% ipython --no-banner

In [1]: import numpy as np

In [2]: from numpy import linalg as LA

In [3]: np.set_printoptions(suppress=True, linewidth=100)

In [4]: J = np.loadtxt("arr.csv", delimiter=",")

In [5]: J
Out[5]: 
array([[ 4.,  4.,  4.,  8., 10.,  8.,  8.,  0.,  4.],
       [ 4.,  4.,  4.,  8., 10.,  8.,  8.,  0.,  4.],
       [ 4.,  4.,  4.,  8., 10.,  8.,  8.,  0.,  4.],
       [ 8.,  8.,  8., 16., 20., 16., 16.,  0.,  8.],
       [10., 10., 10., 20., 25., 20., 20.,  0., 10.],
       [ 8.,  8.,  8., 16., 20., 16., 16.,  0.,  8.],
       [ 8.,  8.,  8., 16., 20., 16., 16.,  0.,  8.],
       [ 0.,  0.,  0.,  0.,  0.,  0.,  0.,  0.,  0.],
       [ 4.,  4.,  4.,  8., 10.,  8.,  8.,  0.,  4.]])

In [6]: # column 1 repeats column 0

In [7]: r = LA.matrix_rank(J)

In [8]: print(r)
1

In [9]: N = LA.svd(J)[2][r:].T

In [10]: print([int(LA.matrix_rank(np.delete(J, i, axis=0))) for i in range(9)])
[1, 1, 1, 1, 1, 1, 1, 1, 1]

In [11]: print([int(LA.matrix_rank(J[:, :j + 1])) for j in range(9)])
[1, 1, 1, 1, 1, 1, 1, 1, 1]

In [12]: print(np.allclose(J @ N, 0))
True

In [13]: print(LA.cond(J) > 100)
True

In [14]: [round(float(x), 3) for x in LA.svd(J, compute_uv=False)[:3]]
Out[14]: [89.0, 0.0, 0.0]

In [15]: print(np.argsort(-LA.norm(J, axis=0).round(6), kind="stable")[:3])
[4 3 5]

In [16]: U, sig, VT = LA.svd(J)

In [17]: print(sig.round(3) + 0)
[89.  0.  0.  0.  0.  0.  0.  0.  0.]

In [18]: print(np.argmax(sig[:-1] / (sig[1:] + 1e-6)) + 1)
1

In [19]: B = U[:, :1] @ np.diag(sig[:1]) @ VT[:1]

In [20]: LA.matrix_rank(J, rtol=0.05)
Out[20]: np.int64(1)

In [21]: print(B.round(3))
[[ 4.  4.  4.  8. 10.  8.  8.  0.  4.]
 [ 4.  4.  4.  8. 10.  8.  8.  0.  4.]
 [ 4.  4.  4.  8. 10.  8.  8.  0.  4.]
 [ 8.  8.  8. 16. 20. 16. 16.  0.  8.]
 [10. 10. 10. 20. 25. 20. 20.  0. 10.]
 [ 8.  8.  8. 16. 20. 16. 16.  0.  8.]
 [ 8.  8.  8. 16. 20. 16. 16.  0.  8.]
 [ 0.  0.  0.  0.  0.  0.  0.  0.  0.]
 [ 4.  4.  4.  8. 10.  8.  8.  0.  4.]]

In [22]: LA.matrix_rank(B)
Out[22]: np.int64(1)
